% python3 -q
>>> import numpy as np
>>> np.set_printoptions(suppress=True, linewidth=160)
>>> m1 = np.load("dump.npy")
>>> m1
array([[-1,  2, -2,  0,  2],
       [-1,  0, -2,  2,  2],
       [ 1,  1,  0, -1,  2],
       [ 1, -2,  1, -1, -2],
       [ 1, -2, -1, -2, -2]])
>>> other = np.linalg.inv(m1)
>>> other.round(2) + 0
array([[-3.25, -0.25,  0.5 , -5.  ,  2.  ],
       [-1.5 , -0.5 ,  0.  , -3.  ,  1.  ],
       [ 1.  ,  0.  ,  0.  ,  2.  , -1.  ],
       [-2.  ,  0.  ,  0.  , -3.  ,  1.  ],
       [ 1.38,  0.38,  0.25,  2.5 , -1.  ]])
>>> np.allclose(other, m1.T)
False
>>> np.round(m1 @ other, 2) + 0
array([[1., 0., 0., 0., 0.],
       [0., 1., 0., 0., 0.],
       [0., 0., 1., 0., 0.],
       [0., 0., 0., 1., 0.],
       [0., 0., 0., 0., 1.]])
>>> np.round(np.linalg.inv(other), 2) + 0
array([[-1.,  2., -2.,  0.,  2.],
       [-1.,  0., -2.,  2.,  2.],
       [ 1.,  1.,  0., -1.,  2.],
       [ 1., -2.,  1., -1., -2.],
       [ 1., -2., -1., -2., -2.]])
>>> np.linalg.matrix_rank(m1, rtol=0.1)
np.int64(4)
>>> np.round(np.abs(np.linalg.svd(m1)[2][-1]), 2)
array([0.7 , 0.39, 0.27, 0.41, 0.34])
>>> Uu, s, VT = np.linalg.svd(m1, full_matrices=False)
>>> np.round(Uu.T @ Uu, 2) + 0
array([[1., 0., 0., 0., 0.],
       [0., 1., 0., 0., 0.],
       [0., 0., 1., 0., 0.],
       [0., 0., 0., 1., 0.],
       [0., 0., 0., 0., 1.]])
>>> np.abs(Uu[:, 0]).round(6).argmax()
np.int64(3)
>>> Uu.shape, s.shape, VT.shape
((5, 5), (5,), (5, 5))
>>> np.round(np.cumsum(s ** 2) / np.sum(s ** 2), 2)
array([0.7 , 0.84, 0.96, 1.  , 1.  ])
>>> np.allclose(Uu * s @ VT, m1)
True
>>> np.round(VT @ VT.T, 2) + 0
array([[1., 0., 0., 0., 0.],
       [0., 1., 0., 0., 0.],
       [0., 0., 1., 0., 0.],
       [0., 0., 0., 1., 0.],
       [0., 0., 0., 0., 1.]])
>>> Q = m1.astype(float).copy()
>>> for j in range(5):
...     Q[:, j] -= Q[:, :j] @ (Q[:, :j].T @ Q[:, j])
...     Q[:, j] /= np.linalg.norm(Q[:, j])
... 
>>> np.round(Q.T @ Q, 2) + 0
array([[1., 0., 0., 0., 0.],
       [0., 1., 0., 0., 0.],
       [0., 0., 1., 0., 0.],
       [0., 0., 0., 1., 0.],
       [0., 0., 0., 0., 1.]])
>>> m1 @ m1
array([[ -1,  -8,  -4,   2,  -6],
       [  3, -12,   2,  -4, -14],
       [ -1,   0,  -7,  -1,   2],
       [ -1,   9,   3,   0,   6],
       [ -4,   9,   2,   3,   4]])
>>> np.allclose(m1, m1.T)
False
>>> np.trace(m1)
np.int64(-4)
>>> round(np.abs(np.linalg.eigvals(m1)).max(), 2)
np.float64(3.01)
>>> (m1 + m1.T) / 2
array([[-1. ,  0.5, -0.5,  0.5,  1.5],
       [ 0.5,  0. , -0.5,  0. ,  0. ],
       [-0.5, -0.5,  0. ,  0. ,  0.5],
       [ 0.5,  0. ,  0. , -1. , -2. ],
       [ 1.5,  0. ,  0.5, -2. , -2. ]])
>>> arr = np.load("data.npy")
>>> arr
array([[ 0.81, -1.89, -2.43, -3.78, -0.27],
       [ 0.15, -0.35, -0.45, -0.7 , -0.05],
       [ 0.33, -0.77, -0.99, -1.54, -0.11],
       [-0.84,  1.96,  2.52,  3.92,  0.28]])
>>> Uu, s, VT = np.linalg.svd(arr)
>>> V = VT[:(s > 1e-8).sum()]
>>> rng = np.random.default_rng(9963)
>>> x = arr[1] + 3 * arr[0] + rng.integers(2) * np.eye(5)[3]
>>> x.round(2)
array([  2.58,  -6.02,  -7.74, -11.04,  -0.86])
>>> np.round(np.diag(V.T @ V), 2) + 0
array([0.03, 0.15, 0.24, 0.58, 0.  ])
>>> np.unique(arr.round(6), axis=0).shape
(4, 5)
>>> np.allclose(arr[:-1].T @ np.linalg.lstsq(arr[:-1].T, arr[-1])[0], arr[-1])
True
>>> np.round(arr @ np.linalg.pinv(arr) @ arr, 2)
array([[ 0.81, -1.89, -2.43, -3.78, -0.27],
       [ 0.15, -0.35, -0.45, -0.7 , -0.05],
       [ 0.33, -0.77, -0.99, -1.54, -0.11],
       [-0.84,  1.96,  2.52,  3.92,  0.28]])
>>> other = arr + rng.integers(-2, 3, (4, 1)) @ rng.integers(-2, 3, (1, 5))
>>> other.round(2)
array([[ 4.81, -3.89, -0.43, -3.78, -2.27],
       [ 2.15, -1.35,  0.55, -0.7 , -1.05],
       [ 4.33, -2.77,  1.01, -1.54, -2.11],
       [-4.84,  3.96,  0.52,  3.92,  2.28]])
>>> np.round(np.linalg.svd(other - arr, compute_uv=False), 2) + 0
array([9.54, 0.  , 0.  , 0.  ])
>>> np.round(other - arr, 2)
array([[ 4., -2.,  2.,  0., -2.],
       [ 2., -1.,  1.,  0., -1.],
       [ 4., -2.,  2.,  0., -2.],
       [-4.,  2., -2.,  0.,  2.]])
>>> np.linalg.matrix_rank(other - arr, tol=1e-8)
np.int64(1)
>>> np.abs(other - arr).sum(axis=1)
array([10.,  5., 10., 10.])
